In [1]: import numpy as np

In [2]: np.set_printoptions(precision=1, suppress=True, linewidth=120, floatmode="fixed")

In [3]: m1 = np.loadtxt("sample19.csv", delimiter=",")

In [4]: m1
Out[4]: 
array([[-1.0, -3.0,  0.0,  0.0],
       [ 2.0, -2.0,  0.0,  0.0],
       [ 0.0,  0.0,  2.0,  2.0],
       [ 0.0,  0.0,  0.0, -2.0]])

In [5]: np.unravel_index(np.abs(m1).argmax(), m1.shape)
Out[5]: (np.int64(0), np.int64(1))

In [6]: np.linalg.svd(m1, compute_uv=False)
Out[6]: array([3.6, 3.2, 2.2, 1.2])

In [7]: m1.sum(axis=0)
Out[7]: array([ 1.0, -5.0,  2.0,  0.0])

In [8]: m1.shape
Out[8]: (4, 4)

In [9]: np.linalg.matrix_rank(m1)
Out[9]: np.int64(4)

In [10]: round(np.linalg.norm(m1), 1)
Out[10]: np.float64(5.5)

In [11]: np.linalg.rank(m1)
AttributeError: module 'numpy.linalg' has no attribute 'rank'


In [12]: m1 - m1[0]
Out[12]: 
array([[ 0.0,  0.0,  0.0,  0.0],
       [ 3.0,  1.0,  0.0,  0.0],
       [ 1.0,  3.0,  2.0,  2.0],
       [ 1.0,  3.0,  0.0, -2.0]])

In [13]: np.diff(m1, axis=0)
Out[13]: 
array([[ 3.0,  1.0,  0.0,  0.0],
       [-2.0,  2.0,  2.0,  2.0],
       [ 0.0,  0.0, -2.0, -4.0]])

In [14]: m1.sum(axis=1)
Out[14]: array([-4.0,  0.0,  4.0, -2.0])

In [15]: x = np.array([8, 4, 0, 4])

In [16]: rhs = m1 @ x

In [17]: coef, lr = np.zeros(4), 1 / np.linalg.norm(m1, 2) ** 2

In [18]: for i in range(5):
    ...:     coef -= lr * m1.T @ (m1 @ coef - rhs)
    ...:     if i % 1 == 0: print(i, round(np.linalg.norm(m1 @ coef - rhs), 1))
    ...: 
0 12.1
1 7.6
2 5.0
3 3.3
4 2.3

In [19]: coef
Out[19]: array([7.2, 3.9, 1.0, 3.4])

In [20]: E = np.load("run10.npy")

In [21]: E
Out[21]: 
array([[ -7.4,   0.0,   5.8,  -8.1,   3.6,   3.3,  -2.4, -13.6,   3.4],
       [ -9.2,   2.2,   4.9,  -7.5,   1.2,   2.1,  -3.1,  -8.4,   2.9],
       [ -4.4,  -6.1,   8.7, -11.0,  11.2,   7.0,   1.2, -26.3,   3.1],
       [-14.5,   2.3,   6.9, -13.9,   6.4,   3.1,  -1.3, -16.6,   4.3],
       [ -9.8,   0.7,   4.7,  -9.2,   5.8,   1.7,   0.2, -12.1,   2.2],
       [ -5.2,  -2.0,   5.9,  -6.6,   6.4,   3.6,  -0.5, -15.4,   1.9],
       [  0.1,  -8.1,  10.2,  -8.5,  10.9,   8.9,  -0.8, -28.3,   3.2],
       [ -0.8,  -5.2,   4.0,  -5.8,   8.8,   3.6,   2.1, -16.1,   0.6],
       [ -3.6,  -6.8,   9.6, -11.1,  11.7,   8.2,   0.7, -28.5,   2.4],
       [ -4.5,  -1.5,   5.5,  -5.2,   2.1,   4.2,  -3.3, -11.3,   3.4],
       [  4.2,  -9.0,   8.1,  -4.9,   8.8,   8.5,  -0.7, -23.8,   1.9],
       [ -3.9,  -7.9,   7.5, -10.8,  14.2,   6.6,   3.6, -27.7,   1.2],
       [ -7.6,  -3.3,  12.3, -11.2,   5.6,   9.2,  -5.9, -26.3,   6.4],
       [ -7.7,  -6.0,  13.3, -14.2,  11.9,   9.9,  -1.8, -33.4,   5.9],
       [ -3.9,  -4.5,   6.2,  -8.5,   9.6,   5.1,   1.7, -19.9,   1.9],
       [  0.0,  -4.0,   4.7,  -5.3,   5.5,   3.5,   0.4, -13.8,   1.7],
       [ -2.3,  -8.5,   8.7, -10.5,  15.6,   7.2,   3.6, -30.0,   1.7],
       [ -5.4,  -2.8,   5.9,  -8.3,   6.8,   3.9,   0.7, -17.5,   2.6],
       [ -2.7,  -1.2,   0.9,  -4.2,   4.6,   1.1,   3.1,  -6.5,   0.1],
       [-12.4,  -0.4,   9.3, -14.1,   7.2,   6.0,  -2.1, -23.1,   5.4],
       [ -6.2,   1.4,   4.7,  -4.4,  -0.8,   2.7,  -3.9,  -6.6,   3.6],
       [ -6.2,  -2.5,   4.4,  -9.3,  10.2,   2.8,   3.1, -17.4,   0.3],
       [ -7.0,  -2.7,   7.8, -10.9,   7.2,   6.1,  -1.1, -20.8,   4.1],
       [ -6.4,  -1.9,   4.9,  -8.8,   8.1,   3.4,   1.8, -16.5,   2.0]])

In [22]: E.sum(axis=0)
Out[22]: array([-126.8,  -77.8,  164.9, -212.3,  182.6,  121.7,   -4.7, -459.9,   66.2])

In [23]: np.linalg.matrix_rank(E)
Out[23]: np.int64(9)

In [24]: np.unravel_index(np.abs(E).argmax(), E.shape)
Out[24]: (np.int64(13), np.int64(7))

In [25]: np.abs(E).max()
Out[25]: np.float64(33.4)

In [26]: round(float(np.linalg.norm(E)), 1)
Out[26]: 134.4

In [27]: np.count_nonzero(E)
Out[27]: np.int64(214)

In [28]: E.shape
Out[28]: (24, 9)

In [29]: np.linalg.svd(E, compute_uv=False)
Out[29]: array([129.9,  29.8,  16.8,   2.3,   1.5,   1.4,   1.2,   1.1,   0.8])
